% python3 -q
>>> import numpy as np
>>> np.set_printoptions(precision=3, suppress=True, linewidth=200, legacy="1.25")
>>> q, _ = np.linalg.qr(np.array([[-0.7, 1.6, -1.8, 0.0, -0.7],
...     [0.7, 0.7, 0.5, 1.2, -1.0],
...     [-0.4, 0.2, -2.2, 1.9, -0.1],
...     [-0.2, 0.6, -1.3, 2.1, -0.1],
...     [2.1, -0.5, -1.3, 0.6, -0.8]]))
>>> J = 3 * q
>>> print(J)
[[-0.888 -2.337 -0.431  1.601  0.014]
 [ 0.888 -1.602  1.475 -1.439 -1.182]
 [-0.508 -0.112 -2.183 -1.019 -1.711]
 [-0.254 -0.912 -0.78  -1.702  2.144]
 [ 2.665 -0.353 -1.125  0.657  0.277]]
>>> out = np.linalg.inv(J)
>>> print(round(float(np.linalg.det(J) * np.linalg.det(out)), 3))
1.0
>>> print(round(float(np.linalg.slogdet(J)[0]), 3))
1.0
>>> print(np.allclose(out, J.T))
False
>>> print(round(float(np.linalg.cond(J)), 3))
1.0
>>> K = np.load("mat.npy")
>>> print(K)
[[-1.    -0.6    0.9   -1.8    0.    -3.678 -1.   ]
 [-0.6    1.     0.6    0.7    0.6    2.133 -0.5  ]
 [-0.5    0.6    0.5    0.1    1.1    0.389  1.2  ]
 [-0.2    1.7   -0.2   -0.1    0.7   -0.268 -0.6  ]
 [-0.4   -0.6   -3.6   -0.1    0.8   -0.394 -1.5  ]
 [-2.9    2.4   -0.1   -0.4   -1.3   -0.592 -1.5  ]
 [-0.9   -0.8   -0.4   -1.4   -0.6   -3.084 -1.   ]
 [-0.5   -2.2   -0.7    0.7    0.1    1.34  -0.6  ]
 [ 0.7    0.     0.9    0.     2.2   -0.032 -1.8  ]
 [-0.1   -0.3   -0.3   -0.2    1.4   -0.24   0.   ]
 [ 0.    -0.8    1.     0.4    0.2    0.942  0.2  ]
 [ 0.    -0.5   -0.6    2.1   -0.5    4.392 -0.5  ]
 [ 0.1   -1.1    0.8    0.3    2.3    1.041  0.1  ]
 [ 1.2    0.4   -0.4    1.1    2.1    3.013 -0.7  ]
 [-0.3   -1.     0.3   -0.6    0.8   -1.487  1.7  ]
 [-1.2    0.3   -1.3    0.8    1.4    1.578 -1.6  ]
 [ 0.     2.8   -0.2    1.2   -0.9    2.841  0.9  ]
 [ 1.3   -0.2    1.    -0.8   -0.3   -1.576 -0.3  ]
 [ 0.3    0.    -2.1   -1.7    2.2   -3.779 -0.5  ]
 [ 2.     0.2    0.1    1.7    1.1    3.847  0.6  ]
 [ 0.     0.8    1.    -1.3   -0.7   -2.586 -1.   ]
 [-0.4   -1.2   -0.6   -0.9   -0.2   -1.973  0.5  ]]
>>> d = np.linalg.norm(K[:, None] - K[None], axis=-1)
>>> print(np.unravel_index(d.round(6).argmax(), d.shape))
(11, 18)
>>> print(d.shape)
(22, 22)
>>> rng = np.random.default_rng(0)
>>> feats = np.array([[5, 8, 4, 0, 4, 4],
...     [4, 1, 9, 4, 7, 9],
...     [2, 6, 5, 1, 6, 4],
...     [3, 4, 6, 1, 6, 3],
...     [4, 9, 8, 2, 3, 9],
...     [1, 3, 7, 1, 3, 3],
...     [9, 2, 3, 3, 2, 1],
...     [1, 8, 8, 7, 5, 0]]) * (rng.random((8, 6)) < 0.3)
>>> print(feats)
[[0 8 4 0 0 0]
 [0 0 0 0 0 9]
 [0 6 0 1 0 0]
 [3 0 6 1 0 0]
 [0 0 0 0 0 0]
 [0 0 7 0 0 0]
 [0 0 0 0 0 0]
 [0 0 0 0 5 0]]
>>> out = feats + rng.integers(-2, 3, (8, 5)) @ rng.integers(-2, 3, (5, 6))
>>> print(out)
[[ 2 10  6  8 -6 -7]
 [ 2  1  4  0 -4  7]
 [ 1  2 -5  3  4 -5]
 [ 9 11  6  9 -4  2]
 [-3 -7 -3 -6  6  0]
 [ 0  6 13  4 -8  2]
 [-1 -1 -4 -4  6  3]
 [ 7  7  6  0 -1  3]]
>>> print(np.linalg.matrix_rank(out - feats, tol=1e-8))
5
>>> G = out.T @ out
>>> print(G)
[[ 149  194  124  122  -83   31]
 [ 194  361  265  255 -203  -21]
 [ 124  265  343  173 -248   55]
 [ 122  255  173  222 -164  -57]
 [ -83 -203 -248 -164  221  -15]
 [  31  -21   55  -57  -15  149]]
>>> print(np.linalg.matrix_rank(G))
6
>>> print(np.linalg.eigvalsh(G)[::-1])
[1037.063  224.992  134.745   32.11     9.993    6.098]
>>> out = np.array([[-2, -2, 3],
...     [-2, 0, -2],
...     [0, -3, 1],
...     [2, 3, -3],
...     [0, 2, 2],
...     [1, 2, 3]])
>>> print(np.einsum("ik,kj->ij", feats, out))
[[-16 -12 -12]
 [  9  18  27]
 [-10   3 -15]
 [ -4 -21  12]
 [  0   0   0]
 [  0 -21   7]
 [  0   0   0]
 [  0  10  10]]
>>> print(out.T @ feats.T)
[[-16   9 -10  -4   0   0   0   0]
 [-12  18   3 -21   0 -21   0  10]
 [-12  27 -15  12   0   7   0  10]]
>>> print(np.linalg.matrix_rank(np.vstack([feats, out.T])))
6
>>> T = np.stack([feats, -2 * feats, feats[::-1]])
>>> print((T @ feats.T).shape)
(3, 8, 8)
>>> print(T.sum(axis=0))
[[ 0 -8 -4  0  5  0]
 [ 0  0  0  0  0 -9]
 [ 0 -6  7 -1  0  0]
 [-3  0 -6 -1  0  0]
 [ 3  0  6  1  0  0]
 [ 0  6 -7  1  0  0]
 [ 0  0  0  0  0  9]
 [ 0  8  4  0 -5  0]]
>>> print(T.shape)
(3, 8, 6)
>>> F = np.array([[2, 2, -3, 4, -1, -3, -2],
...     [1, -5, 4, 1, -2, -4, -1],
...     [4, 2, 4, -1, -2, 4, 3]]) * (rng.random((3, 7)) < 0.3)
>>> print(F)
[[ 0  0  0  0  0 -3  0]
 [ 0  0  4  0  0  0 -1]
 [ 0  0  0  0 -2  0  0]]
>>> # column 1 repeats column 0
>>> def softmax(z):
...     e = np.exp(z - z.max(axis=-1, keepdims=True))
...     return e / e.sum(axis=-1, keepdims=True)
... 
>>> print(softmax(F[0] + -1))
[0.165 0.165 0.165 0.165 0.165 0.008 0.165]
>>> print(softmax(F[0]))
[0.165 0.165 0.165 0.165 0.165 0.008 0.165]
>>> S = F @ F.T / np.sqrt(7)
>>> print(softmax(S + np.triu(np.full(S.shape, -np.inf), 1)))
[[1.    0.    0.   ]
 [0.002 0.998 0.   ]
 [0.153 0.153 0.694]]
>>> print(softmax(S).round(6).argmax(axis=1))
[0 1 2]
>>> print(softmax(S)[0] @ F)
[ 0.     0.     0.125  0.    -0.062 -2.813 -0.031]
>>> print(np.linalg.svd(F, compute_uv=False))
[4.123 3.    2.   ]
>>> print(np.count_nonzero(F))
4
>>> print(np.round(np.linalg.norm(F), 3))
5.477
>>> print(np.abs(F).max())
4
>>> print(np.diff(F, axis=0))
[[ 0  0  4  0  0  3 -1]
 [ 0  0 -4  0 -2  0  1]]
>>> data = np.loadtxt("x.csv", delimiter=",")
>>> print(data)
[[ 1. -1. -1.  1. -1.  1.  1. -1.]
 [ 1. -1.  1. -1. -1.  1. -1.  1.]
 [ 1. -1. -1.  1.  1. -1. -1.  1.]
 [ 1.  1. -1. -1.  1.  1. -1. -1.]
 [ 1.  1. -1. -1. -1. -1.  1.  1.]
 [ 1.  1.  1.  1. -1. -1. -1. -1.]]
>>> x = np.array([4, -3, 4, -4, -3, -3, -1, -1])
>>> a = np.maximum(data @ x, 0)
>>> print(data * (a > 1e-9)[:, None])
[[ 0. -0. -0.  0. -0.  0.  0. -0.]
 [ 1. -1.  1. -1. -1.  1. -1.  1.]
 [ 0. -0. -0.  0.  0. -0. -0.  0.]
 [ 0.  0. -0. -0.  0.  0. -0. -0.]
 [ 1.  1. -1. -1. -1. -1.  1.  1.]
 [ 1.  1.  1.  1. -1. -1. -1. -1.]]
>>> print(data.T @ a)
[ 29.  -1.  19. -11. -29.   1. -19.  11.]
>>> print(a)
[ 0. 15.  0.  0.  5.  9.]
>>> print(np.maximum(data @ x, 0) - np.maximum(-data @ x, 0))
[-1. 15. -1. -3.  5.  9.]
>>> W1 = np.array([[0, 2, 2, 2],
...     [0, 0, 2, 1],
...     [2, 2, 0, 1],
...     [0, 0, 2, 1],
...     [2, 1, 0, 0],
...     [1, 1, 1, 2],
...     [2, 2, 1, 2],
...     [0, 1, 1, 2]])
>>> b = np.array([-1, 0, 1, -1])
>>> hid = np.maximum(data @ W1 + b, 0)
>>> print(np.linalg.matrix_rank(hid))
3
>>> cent = np.array([[4, -5], [5, 5], [-4, -5], [3, -4]])
>>> print(W1 @ cent)
[[  8  -8]
 [ -5 -14]
 [ 21  -4]
 [ -5 -14]
 [ 13  -5]
 [ 11 -13]
 [ 20 -13]
 [  7  -8]]
>>> print(hid @ cent)
[[ -5. -23.]
 [ 21.   7.]
 [ -8. -10.]
 [ -8. -10.]
 [ -5. -23.]
 [-16. -20.]]
>>> print(round(float(np.linalg.norm(data[3] - data[1])), 3))
4.0
>>> print(round(float(np.linalg.norm(data, 2)), 3))
2.828
>>> print(round(np.linalg.norm(data, 1), 3), round(np.linalg.norm(data, np.inf), 3))
6.0 8.0
>>> print(round(float(np.linalg.norm(data) ** 2 / np.linalg.norm(data, 2) ** 2), 3))
6.0
>>> print(np.linalg.norm(data, axis=0))
[2.449 2.449 2.449 2.449 2.449 2.449 2.449 2.449]
>>> print(np.round(np.linalg.norm(data[3], 1), 3), np.round(np.linalg.norm(data[3], np.inf), 3))
8.0 1.0
>>> print(np.linalg.norm(data, axis=1))
[2.828 2.828 2.828 2.828 2.828 2.828]
>>> M = np.load("case10.npy")
>>> print(M)
[[  6 -12   6   5  -7]
 [  0  -9   9   6  -3]
 [ -6  -6  12   7   1]
 [-10   6   4   1   7]
 [  8   3 -11  -6  -3]]
>>> # null space of dimension 3
>>> f, r1 = M[4], M[2]
>>> print(f @ r1)
-243
>>> p = (f @ r1) / (f @ f) * f
>>> print(p)
[-8.134 -3.05  11.184  6.1    3.05 ]
>>> print(r1 - p)
[ 2.134 -2.95   0.816  0.9   -2.05 ]
>>> x = np.array([0, 1, 4, 5, 0])
>>> a = np.maximum(M @ x, 0)
>>> print(np.maximum(M @ x, 0) - np.maximum(-M @ x, 0))
[ 37  57  77  27 -71]
>>> print(M.T @ a)
[ -510 -1257  1767  1093  -164]
>>> print(np.flatnonzero(a > 1e-9))
[0 1 2 3]
>>> print(np.tanh(M @ x))
[ 1.  1.  1.  1. -1.]
>>> print(a)
[37 57 77 27  0]
